$ ipython --no-banner

In [1]: import numpy as np

In [2]: np.set_printoptions(precision=1, suppress=True, linewidth=120, legacy="1.25")

In [3]: F = np.array([[-2, 2, -2, 2, -2, 2],
   ...:     [-1, 0, -1, 0, -1, 0],
   ...:     [-3, 2, -3, 2, -3, 2],
   ...:     [-2, 2, -2, 2, -2, 2],
   ...:     [-1, 0, -1, 0, -1, 0],
   ...:     [-3, 2, -3, 2, -3, 2]])

In [4]: rng = np.random.default_rng(54862)

In [5]: lab = rng.permutation(6)

In [6]: lab
Out[6]: array([5, 2, 0, 3, 4, 1])

In [7]: out = F[lab][:, lab]

In [8]: np.allclose(out, F)
Out[8]: False

In [9]: np.round(np.linalg.det(out), 1), np.round(np.linalg.det(F[lab]), 1)
Out[9]: (0.0, 0.0)

In [10]: feats = np.array([[-7.0, 9.0, 3.0, 6.0],
    ...:     [-12.0, 17.0, 6.0, 12.0],
    ...:     [-6.0, 3.0, 2.0, 0.0],
    ...:     [12.0, -15.0, -6.0, -10.0]])

In [11]: t3 = np.stack([feats, -1 * feats, feats[::-1]])

In [12]: np.linalg.matrix_rank(t3.reshape(3, -1))
Out[12]: 2

In [13]: M = np.loadtxt("layer5.csv", delimiter=",")

In [14]: M
Out[14]: 
array([[0., 0., 0., 0., 3., 0., 0., 0., 0., 0., 0., 0.],
       [0., 0., 0., 0., 0., 0., 0., 0., 0., 0., 2., 0.],
       [0., 1., 0., 0., 0., 0., 0., 0., 0., 0., 0., 0.],
       [0., 0., 0., 0., 0., 0., 0., 0., 0., 0., 0., 0.],
       [0., 0., 0., 0., 0., 0., 0., 0., 2., 0., 0., 0.],
       [0., 0., 0., 0., 0., 0., 0., 2., 0., 0., 0., 0.],
       [1., 0., 0., 0., 0., 0., 0., 0., 0., 0., 0., 0.],
       [0., 0., 0., 0., 0., 1., 0., 0., 0., 0., 0., 0.],
       [0., 0., 0., 0., 0., 0., 0., 0., 0., 0., 0., 1.],
       [0., 0., 0., 0., 0., 0., 0., 0., 0., 3., 0., 0.],
       [0., 0., 0., 0., 0., 0., 0., 0., 0., 0., 0., 0.],
       [0., 0., 0., 0., 0., 0., 1., 0., 0., 0., 0., 0.]])

In [15]: rk = np.linalg.matrix_rank(M)

In [16]: rk
Out[16]: 10

In [17]: null = np.linalg.svd(M)[2][rk:].T

In [18]: null @ null.T
Out[18]: 
array([[0., 0., 0., 0., 0., 0., 0., 0., 0., 0., 0., 0.],
       [0., 0., 0., 0., 0., 0., 0., 0., 0., 0., 0., 0.],
       [0., 0., 1., 0., 0., 0., 0., 0., 0., 0., 0., 0.],
       [0., 0., 0., 1., 0., 0., 0., 0., 0., 0., 0., 0.],
       [0., 0., 0., 0., 0., 0., 0., 0., 0., 0., 0., 0.],
       [0., 0., 0., 0., 0., 0., 0., 0., 0., 0., 0., 0.],
       [0., 0., 0., 0., 0., 0., 0., 0., 0., 0., 0., 0.],
       [0., 0., 0., 0., 0., 0., 0., 0., 0., 0., 0., 0.],
       [0., 0., 0., 0., 0., 0., 0., 0., 0., 0., 0., 0.],
       [0., 0., 0., 0., 0., 0., 0., 0., 0., 0., 0., 0.],
       [0., 0., 0., 0., 0., 0., 0., 0., 0., 0., 0., 0.],
       [0., 0., 0., 0., 0., 0., 0., 0., 0., 0., 0., 0.]])

In [19]: np.linalg.matrix_rank(M.T @ M), np.linalg.matrix_rank(M @ M.T)
Out[19]: (10, 10)

In [20]: null.shape
Out[20]: (12, 2)

In [21]: np.allclose(M @ null, 0)
Out[21]: True

In [22]: M @ null
Out[22]: 
array([[0., 0.],
       [0., 0.],
       [0., 0.],
       [0., 0.],
       [0., 0.],
       [0., 0.],
       [0., 0.],
       [0., 0.],
       [0., 0.],
       [0., 0.],
       [0., 0.],
       [0., 0.]])

In [23]: A = np.load("arr.npy")

In [24]: A
Out[24]: 
array([[ -2. ,   0.8,   7.2,   1.3,   8.5,   3.2,   3.9,  -4.9,   8.3,  -4.8,   8. ,   9.1,  -1.8],
       [  5.2,  -0.4,  -7.7,  -3. , -12.5,   4.4,  -3.6,   6.5,  -8. ,   9.2,  -9. , -14.2,   7.5],
       [ -3.5,   6.7,  -0.2,   1.1,  -3.4,  -2.7,  -2.5,   9.8,  -6.2,  11.1,  -0.9,  -1.6,  -1.7],
       [ -5.5,  13.7,  -8. ,   1.1, -16.2,  -9.7,  -9.5,  26.2, -22.2,  28.7, -10.4, -12.7,  -2.1],
       [ 18.4, -18.5,  -6.3,  -8. ,  -6.3,  22.5,   4.5, -19.5,  11.4, -16.8,  -6. , -14.6,  19.1],
       [ -1.1,   4.5,  -1.7,   0.1,  -5. ,  -0.5,  -2.4,   8. ,  -5.7,   9.6,  -2.4,  -4.2,   0.6],
       [  3.3,  -4. ,   3.3,  -1.1,   4.1,   8. ,   3.7,  -8.1,   8.5,  -7.2,   3.9,   2.4,   3.7],
       [  7.2,  -8.5,   2.2,  -2.8,   3.5,  12.5,   5. , -13.3,  11.6, -12.2,   2.9,  -0.1,   7.5],
       [  8.9,  -1.3, -15. ,  -5.2, -22.6,   5.3,  -7.1,  11.7, -15.7,  15.7, -17.2, -25.6,  12.1],
       [-17.1,  14.8,  17.5,   8.2,  19.8, -10.8,   3.6,   5.5,   6.5,   3.6,  18.6,  26.9, -17.2],
       [ -9.3,   8.1,  11.2,   4.5,  12.4,  -4.1,   3. ,   1.7,   5.8,   1. ,  11.9,  16.2,  -9. ],
       [ -1.8,  -0.9,   9.8,   1.5,  12.5,   4.9,   5.9,  -9.4,  13. ,  -9.7,  11. ,  12.8,  -2.1],
       [ -4.1,   5.3,   4. ,   1.8,   2.9,  -1.3,   0.3,   4.1,   0.2,   4.7,   4. ,   4.7,  -3.1],
       [ -8.3,   3.7,  16.9,   4.7,  21.5,   0.3,   7.8,  -9.4,  16.8, -11. ,  18.8,  24.4,  -9.2],
       [  3. ,   3. ,  -8.7,  -2.3, -14.7,   1. ,  -5.5,  12.1, -12.5,  14.9, -10.4, -15.3,   5.7],
       [  7.8, -10. ,   3.5,  -2.9,   5.7,  14. ,   6.2, -16.4,  14.5, -15.5,   4.6,   1.8,   7.7],
       [ -2.7,   3.9,   3.2,   1.2,   2.1,   0.1,   0.5,   2.9,   0.6,   3.7,   3.2,   3.3,  -1.7],
       [ -0.3,   1.2,   2.4,   0.1,   1.5,   2.8,   1.1,  -0.1,   2.3,   0.8,   2.4,   1.6,   0.7],
       [  2.6,   1.1,  -4.3,  -1.7,  -8. ,   2.9,  -2.4,   5.6,  -5.5,   7.7,  -5.2,  -8.7,   4.5],
       [-12.5,  15.3,   5.6,   5.2,   2.7, -11.3,  -2.9,  16.6,  -7.9,  16.8,   5. ,   8.6, -10.9],
       [-10.7,  10.2,  10.7,   5.1,  11.2,  -6.2,   1.9,   5.1,   3.1,   4.5,  11.2,  15.7, -10.2],
       [ 14.1, -12.1,  -7.7,  -6.5,  -9.8,  16.1,   1.1,  -9.5,   3.5,  -6.6,  -8.1, -15.9,  15.5],
       [ 15.5, -13.2,  -9. ,  -7.1, -11.3,  17.2,   0.9,  -9.9,   3.1,  -6.8,  -9.4, -18. ,  16.9],
       [ -9. ,   6.2,  13.9,   4.7,  16.7,  -2.2,   5.2,  -3.2,  10.8,  -4.4,  15.1,  20.1,  -9.2],
       [ -5.5,   3.8,  10. ,   3. ,  11.7,   0.2,   4.1,  -3.1,   8.6,  -3.5,  10.9,  13.8,  -5.5],
       [-16.3,  16.1,  13.3,   7.5,  13.5, -12.1,   0.9,  10.9,   0.4,   9.7,  13.7,  20.6, -15.7],
       [-21. ,  24. ,  10.1,   9. ,   7.1, -20. ,  -4. ,  24.5, -11.1,  23.8,   9.5,  16.8, -19.4],
       [ -2.5,   6.1,  -1.5,   0.6,  -5.2,  -2.1,  -3. ,  10.2,  -7.2,  11.7,  -2.4,  -3.7,  -0.6],
       [ 15.6, -12.3, -10.8,  -7.4, -14.1,  16.3,  -0.4,  -7.1,   0.1,  -3.7, -11.6, -20.7,  17.4],
       [ -0.3,   4.2,  -3.1,  -0.4,  -7. ,  -0.2,  -3. ,   8.9,  -7.1,  10.7,  -4. ,  -6.4,   1.6],
       [  2.6,  -6.5,   9.2,  -0.3,  13.1,  10.5,   7.9, -16.6,  17.8, -16.7,  10.8,  11.2,   2. ],
       [-15.1,   7.6,  25.7,   8.3,  33.2,  -3.6,  10.9, -11.6,  23.2, -14.8,  28.5,  38.6, -16.9]])

In [25]: out = A + rng.integers(-2, 3, (32, 3)) @ rng.integers(-2, 3, (3, 13))

In [26]: out.round(1) + 0
Out[26]: 
array([[ -8. ,  -2.2,   6.2,  -3.7,   4.5,   0.2,   4.9,  -0.9,  10.3, -12.8,  13. ,  13.1,   1.2],
       [ -0.8,  -3.4, -16.7,   0. , -16.5,   9.4,  -6.6,  10.5,  -6. ,   9.2,  -4. ,  -6.2,  10.5],
       [ -5.5,   7.7,  -1.2,   0.1,  -5.4,  -3.7,  -1.5,  11.8,  -8.2,   9.1,   0.1,   0.4,  -2.7],
       [ -9.5,  12.7,  -9. ,  -1.9, -19.2, -11.7,  -8.5,  29.2, -22.2,  23.7,  -7.4,  -9.7,  -1.1],
       [ 20.4, -13.5,  -7.3,  -5. ,  -6.3,  23.5,   5.5, -19.5,   5.4, -12.8,  -9. , -14.6,  14.1],
       [  0.9,   3.5,  -4.7,   5.1,  -3. ,   4.5,  -5.4,   6. ,  -3.7,  15.6,  -3.4,  -4.2,   1.6],
       [  3.3,  -4. ,  -0.7,   2.9,   4.1,  12. ,   1.7,  -8.1,   8.5,  -3.2,   3.9,   4.4,   3.7],
       [  9.2,  -9.5,   5.2,  -3.8,   5.5,  11.5,   5. , -15.3,  13.6, -12.2,   1.9,  -3.1,   8.5],
       [ 10.9,  -5.3, -11. ,  -7.2, -19.6,   4.3,  -8.1,   8.7,  -9.7,  14.7, -17.2, -29.6,  16.1],
       [-17.1,  17.8,  14.5,  11.2,  18.8,  -8.8,   3.6,   6.5,   2.5,   6.6,  17.6,  28.9, -20.2],
       [ -9.3,  11.1,  10.2,   5.5,  11.4,  -4.1,   4. ,   2.7,   1.8,   2. ,  10.9,  17.2, -12. ],
       [ -1.8,   2.1,  10.8,   0.5,  11.5,   2.9,   7.9,  -8.4,   9. , -10.7,  10. ,  12.8,  -5.1],
       [ -6.1,   3.3,  -2. ,   5.8,   1.9,   3.7,  -2.7,   5.1,   2.2,   7.7,   6. ,   8.7,  -1.1],
       [ -8.3,   3.7,  18.9,   2.7,  21.5,  -1.7,   8.8,  -9.4,  16.8, -13. ,  18.8,  23.4,  -9.2],
       [  1. ,  -2. , -13.7,   0.7, -14.7,   6. ,  -9.5,  12.1,  -6.5,  16.9,  -7.4, -12.3,  10.7],
       [  1.8, -10. ,   3.5,  -8.9,   0.7,   9. ,   9.2, -11.4,  12.5, -24.5,   8.6,   5.8,   7.7],
       [-10.7,   1.9,  -0.8,  -2.8,  -3.9,  -1.9,   1.5,   8.9,   0.6,  -4.3,   9.2,  10.3,   0.3],
       [ -2.3,   2.2,   3.4,  -2.9,  -0.5,  -0.2,   3.1,   1.9,   0.3,  -3.2,   3.4,   2.6,  -0.3],
       [  6.6,   5.1,  -0.3,  -1.7,  -6. ,   0.9,  -0.4,   3.6,  -9.5,   9.7,  -9.2, -12.7,   0.5],
       [ -8.5,  13.3,  11.6,   3.2,   6.7, -13.3,  -2.9,  12.6,  -3.9,  16.8,   3. ,   2.6,  -8.9],
       [-12.7,  11.2,   9.7,   4.1,   9.2,  -7.2,   2.9,   7.1,   1.1,   2.5,  12.2,  17.7, -11.2],
       [ 16.1,  -7.1,  -6.7,  -5.5,  -9.8,  15.1,   3.1,  -9.5,  -2.5,  -4.6, -11.1, -16.9,  10.5],
       [  9.5, -16.2, -10. , -12.1, -15.3,  14.2,   1.9,  -5.9,   5.1, -14.8,  -4.4, -14. ,  19.9],
       [ -5. ,   4.2,  17.9,   4.7,  20.7,  -2.2,   4.2,  -7.2,  14.8,  -2.4,  13.1,  15.1,  -7.2],
       [ -5.5,  -2.2,   4. ,   9. ,  13.7,   8.2,  -1.9,  -5.1,  16.6,   2.5,  12.9,  15.8,   0.5],
       [-16.3,  13.1,  16.3,   4.5,  14.5, -14.1,   0.9,   9.9,   4.4,   6.7,  14.7,  18.6, -12.7],
       [-15. ,  24. ,  16.1,   9. ,  12.1, -21. ,  -4. ,  19.5,  -9.1,  26.8,   5.5,   9.8, -19.4],
       [ -6.5,   5.1,  -8.5,   3.6,  -8.2,   1.9,  -5. ,  13.2,  -7.2,  12.7,   0.6,   2.3,   0.4],
       [ 15.6,  -9.3, -13.8,  -4.4, -15.1,  18.3,  -0.4,  -6.1,  -3.9,  -0.7, -12.6, -18.7,  14.4],
       [ -0.3,   4.2,  -1.1,  -2.4,  -7. ,  -2.2,  -2. ,   8.9,  -7.1,   8.7,  -4. ,  -7.4,   1.6],
       [  0.6, -11.5,   6.2,   0.7,  13.1,  13.5,   4.9, -16.6,  23.8, -16.7,  13.8,  13.2,   7. ],
       [ -9.1,   7.6,  29.7,  10.3,  38.2,  -2.6,   9.9, -16.6,  25.2,  -9.8,  24.5,  32.6, -16.9]])

In [27]: np.abs(out - A).sum(axis=1)
Out[27]: 
array([49., 55., 19., 30., 31., 33., 20., 19., 35., 26., 18., 20., 37., 10., 43., 49., 56., 25., 38., 38., 19., 29.,
       49., 34., 60., 26., 39., 38., 26., 10., 33., 41.])

In [28]: Uu, sig, Vh = np.linalg.svd(out)

In [29]: evecs = Vh[:(sig > 1e-8).sum()]

In [30]: vec = out[23] + -1 * out[20] + rng.integers(2) * np.eye(13)[8]

In [31]: vec
Out[31]: array([  7.8,  -7. ,   8.2,   0.6,  11.5,   5. ,   1.3, -14.3,  14.7,  -4.8,   0.9,  -2.7,   4. ])

In [32]: round(float(np.linalg.norm(vec - evecs.T @ evecs @ vec)), 1)
Out[32]: 0.7

In [33]: np.diag(evecs.T @ evecs)
Out[33]: array([0.3, 0.4, 0.6, 0.3, 0.4, 0.8, 0.3, 0.5, 0.5, 0.7, 0.3, 0.5, 0.4])

In [34]: q, Rm = np.linalg.qr(feats)

In [35]: Rm
Out[35]: 
array([[ 19.3, -24.1,  -9.2, -15.8],
       [  0. ,  -4.9,  -0.9,  -5.4],
       [  0. ,   0. ,  -0.5,  -0.1],
       [  0. ,   0. ,   0. ,  -0.1]])

In [36]: np.abs(np.diag(Rm))
Out[36]: array([19.3,  4.9,  0.5,  0.1])

In [37]: np.round(q.T @ q, 1) + 0
Out[37]: 
array([[1., 0., 0., 0.],
       [0., 1., 0., 0.],
       [0., 0., 1., 0.],
       [0., 0., 0., 1.]])

In [38]: round(float(abs(Rm[0, 0])), 1), round(np.linalg.norm(feats[:, 0]), 1)
Out[38]: (19.3, 19.3)

In [39]: np.round(np.trace(q @ q.T), 1)
Out[39]: 4.0
